$ python -q
>>> import numpy as np
>>> np.set_printoptions(suppress=True, linewidth=140)
>>> m1 = np.array([[0, 0, 0, 1, 0],
...     [1, 0, 0, 0, 0],
...     [0, 1, 0, 0, 0],
...     [0, 0, 0, 0, 1],
...     [0, 0, 1, 0, 0]])
>>> x0 = np.array([3, 5, 0, -4, -5])
>>> m1 * x0
array([[ 0,  0,  0, -4,  0],
       [ 3,  0,  0,  0,  0],
       [ 0,  5,  0,  0,  0],
       [ 0,  0,  0,  0, -5],
       [ 0,  0,  0,  0,  0]])
>>> np.linalg.norm(m1 @ x0) <= np.linalg.norm(m1, 2) * np.linalg.norm(x0) + 1e-9
np.True_
>>> (m1 * x0).sum(axis=1)
array([-4,  3,  5, -5,  0])
>>> np.sign((m1 @ x0).round(6))
array([-1,  1,  1, -1,  0])
>>> m1 @ np.eye(5)[1]
array([0., 0., 1., 0., 0.])
>>> m1 @ (2 * x0)
array([ -8,   6,  10, -10,   0])
>>> round(float(np.linalg.det(m1)), 2)
1.0
>>> np.allclose(m1, m1.T)
False
>>> m1 @ m1
array([[0, 0, 0, 0, 1],
       [0, 0, 0, 1, 0],
       [1, 0, 0, 0, 0],
       [0, 0, 1, 0, 0],
       [0, 1, 0, 0, 0]])
>>> assert m1 == m1.T
Traceback (most recent call last):
  File "<python-input-13>", line 1, in <module>
    assert m1 == m1.T
           ^^^^^^^^^^
ValueError: The truth value of an array with more than one element is ambiguous. Use a.any() or a.all()
>>> O, evecs = np.linalg.qr(m1[:, :4])[0], np.linalg.qr(m1[:, 4:])[0]
>>> sv = np.linalg.svd(O.T @ evecs, compute_uv=False)
>>> (sv > 0.9).sum()
np.int64(0)
>>> np.degrees(np.arccos(sv.clip(0, 1)))
array([90.])
>>> sv
array([0.])
>>> arr = np.loadtxt("block9.csv", delimiter=",")
>>> arr
array([[0., 0., 0., 0., 0., 0., 0., 0., 0., 0., 0., 0., 1.],
       [0., 0., 0., 0., 1., 0., 0., 0., 0., 0., 0., 0., 0.],
       [0., 0., 1., 0., 0., 0., 0., 0., 0., 0., 0., 0., 0.],
       [0., 0., 0., 0., 0., 0., 0., 0., 0., 0., 0., 1., 0.],
       [0., 0., 0., 0., 0., 0., 0., 0., 0., 1., 0., 0., 0.],
       [0., 1., 0., 0., 0., 0., 0., 0., 0., 0., 0., 0., 0.],
       [0., 0., 0., 0., 0., 0., 0., 0., 1., 0., 0., 0., 0.],
       [0., 0., 0., 0., 0., 0., 0., 1., 0., 0., 0., 0., 0.],
       [0., 0., 0., 1., 0., 0., 0., 0., 0., 0., 0., 0., 0.],
       [0., 0., 0., 0., 0., 0., 0., 0., 0., 0., 1., 0., 0.],
       [1., 0., 0., 0., 0., 0., 0., 0., 0., 0., 0., 0., 0.],
       [0., 0., 0., 0., 0., 1., 0., 0., 0., 0., 0., 0., 0.],
       [0., 0., 0., 0., 0., 0., 1., 0., 0., 0., 0., 0., 0.]])
>>> np.round(np.linalg.svd(arr, compute_uv=False), 2)
array([1., 1., 1., 1., 1., 1., 1., 1., 1., 1., 1., 1., 1.])
>>> np.round(np.linalg.norm(arr, axis=0), 2)
array([1., 1., 1., 1., 1., 1., 1., 1., 1., 1., 1., 1., 1.])
>>> arr[:, 9] @ arr[:, 3]
np.float64(0.0)
